% python3 -q
>>> import numpy as np
>>> np.set_printoptions(precision=1, suppress=True, linewidth=140)
>>> m1 = np.loadtxt("w.csv", delimiter=",")
>>> m1
array([[0.1, 0.2, 0.1, 0.2],
       [0.2, 0.5, 0.2, 0.4],
       [0.1, 0.2, 0.1, 0.2],
       [0.2, 0.4, 0.2, 0.3]])
>>> Uu, s, Vh = np.linalg.svd(m1)
>>> vecs = Vh[:(s > 1e-8).sum()]
>>> rng = np.random.default_rng(56750)
>>> x = m1[0] + -1 * m1[1] + rng.integers(2) * np.eye(4)[2]
>>> x
array([-0.1, -0.3,  0.9, -0.2])
>>> np.allclose(vecs.T @ vecs @ x, x)
False
>>> np.linalg.lstsq(m1[:-1].T, m1[-1])[2]
np.int32(1)
>>> np.abs(np.diag(np.linalg.qr(m1)[1])) > 1e-9
array([ True, False, False, False])
>>> X = np.load("sample11.npy")
>>> X
array([[-2, -1,  0,  1,  2,  3,  4,  5,  6,  7],
       [ 8,  9, 10, 11, 12, 13, 14, 15, 16, 17],
       [18, 19, 20, 21, 22, 23, 24, 25, 26, 27],
       [28, 29, 30, 31, 32, 33, 34, 35, 36, 37],
       [38, 39, 40, 41, 42, 43, 44, 45, 46, 47],
       [48, 49, 50, 51, 52, 53, 54, 55, 56, 57],
       [58, 59, 60, 61, 62, 63, 64, 65, 66, 67]])
>>> np.linalg.cond(X) > 100
np.True_
>>> np.argsort(-np.linalg.norm(X, axis=0).round(6), kind="stable")[:3]
array([9, 8, 7])
>>> x = np.array([5, 4, 5, 8])
>>> m1 @ m1 @ x
array([3. , 7.4, 3.3, 5.6])
>>> np.linalg.eigvalsh(2 * m1 - np.eye(4))
array([-1., -1., -1.,  1.])
>>> np.trace(m1)
np.float64(1.0)
>>> np.eye(4) - m1
array([[ 0.9, -0.2, -0.1, -0.2],
       [-0.2,  0.5, -0.2, -0.4],
       [-0.1, -0.2,  0.9, -0.2],
       [-0.2, -0.4, -0.2,  0.7]])
>>> data = np.load("block9.npy")
>>> data
array([[ 0,  2,  1, -2,  3,  1, -1, -2,  3],
       [ 2,  0,  2,  1, -2,  3,  1, -1, -2],
       [ 1,  2,  0,  2,  1, -2,  3,  1, -1],
       [-2,  1,  2,  0,  2,  1, -2,  3,  1],
       [ 3, -2,  1,  2,  0,  2,  1, -2,  3],
       [ 1,  3, -2,  1,  2,  0,  2,  1, -2],
       [-1,  1,  3, -2,  1,  2,  0,  2,  1],
       [-2, -1,  1,  3, -2,  1,  2,  0,  2],
       [ 3, -2, -1,  1,  3, -2,  1,  2,  0]])
>>> ev, vecs = np.linalg.eigh(data)
>>> x = np.array([1, 2, 0, 0, 2, 2, 2, 2, 0])
>>> np.abs(data).sum(axis=1).max(), np.round(np.abs(ev).max(), 1)
(np.int64(16), np.float64(8.4))
>>> x @ data @ x
np.int64(68)
>>> C = np.array([[-4, -3, 2, -8, 6, -7], [-9, 9, 9, -2, -5, 6]])
>>> M = rng.normal(size=(41, 2)) @ C + np.array([2, -3, 1, 1, 0, 3])
>>> M.round(1) + 0
array([[  0.7,   8.9,   5.3,  11.5, -13.2,  18.5],
       [ -2.5,   3.2,   6. ,   1.8,  -4.5,   8.3],
       [ -9.9,  -5.8,   8.7, -16.6,  10.7,  -9.4],
       [ -8.9,  11.5,  12.9,   2.2, -10.2,  15.2],
       [ -8.9,  -3.7,   8.6, -13.1,   7.5,  -5.7],
       [ -1.7,   5.2,   6. ,   4.7,  -7.3,  11.6],
       [ -3.9,   2. ,   6.6,  -1.2,  -2.2,   5.7],
       [ -1.6,  -1.3,   4.1,  -1.8,   0.3,   2.8],
       [  2.6, -10.7,  -1.6,  -6.1,   8.7,  -7.2],
       [ 13. ,  -6.9,  -8. ,  10.6,  -2.2,   5.4],
       [ -4.9,   4.6,   8.1,   0.2,  -4.7,   8.6],
       [  8.9,  -6.2,  -4.9,   6.4,  -0.6,   3.6],
       [ 21.9, -18.7, -17.7,   9.6,   6.2,  -4.5],
       [  2.9,   2.4,   1.9,   7.6,  -6.9,  11.1],
       [ -5.2,  -7.1,   5. , -12.1,   9.3,  -7.8],
       [ -4. ,  -1.2,   5.8,  -4.6,   1.6,   1.2],
       [  6.3,  -6.6,  -3.1,   2.7,   1.5,   1.2],
       [ -0.7,  -0.2,   3.7,   0.6,  -1.7,   5. ],
       [  6.5, -12.1,  -4.8,  -2.7,   7.9,  -6.3],
       [ -1.1,   3.8,   5.2,   4.1,  -6.1,  10.2],
       [ 11.1, -12.4,  -8.2,   2.7,   5.4,  -3.5],
       [ 15.8, -11.3, -11.2,   9.6,   1.2,   1.4],
       [  2.9,  -0.1,   1.1,   5.1,  -4. ,   7.6],
       [  9.5, -10.7,  -6.6,   2.4,   4.4,  -2.3],
       [ 19.3, -23.4, -17.2,   1.7,  13.3, -12.9],
       [  6.9,  -1.8,  -2.2,   8.3,  -4.4,   8.2],
       [  2. ,  -5.9,   0.1,  -1.9,   3.4,  -1. ],
       [ -8.6,   0.3,   9.5,  -8.8,   2.7,   0. ],
       [ 17.7, -20.1, -15.1,   3.1,  10.3,  -9.4],
       [ -1.2, -12.5,   0.6, -12.6,  13.2, -12.4],
       [  0.6,   3.8,   3.9,   6.2,  -7.1,  11.4],
       [ -3.4,  -8.3,   3.3, -11. ,   9.5,  -8.1],
       [ -0.7,   5.3,   5.3,   6.2,  -8.1,  12.6],
       [ -2.4,  -0.7,   4.8,  -2.1,   0.1,   3. ],
       [  3.9,  -4.1,  -0.7,   2.2,   0.1,   2.8],
       [  5.8, -19.8,  -6.5, -11.4,  17.4, -17.5],
       [ 10.5, -11.8,  -7.6,   2.6,   5.1,  -3.1],
       [  0.7,  -0.9,   2.6,   1.5,  -1.6,   4.9],
       [-12.3,   9.2,  14.7,  -4.4,  -5.4,   9.6],
       [ -8.2,  -3.6,   8.1, -12.2,   7. ,  -5.1],
       [  5.6, -10.7,  -3.8,  -2.3,   6.7,  -5. ]])
>>> Ac = M - M.mean(axis=0)
>>> vecs = np.linalg.svd(Ac)[2][:3]
>>> out = Ac - Ac @ vecs.T @ vecs
>>> np.linalg.norm(out, axis=1).round(6).argmax()
np.int64(0)
>>> np.round(out.std(axis=0), 1) + 0
array([0., 0., 0., 0., 0., 0.])
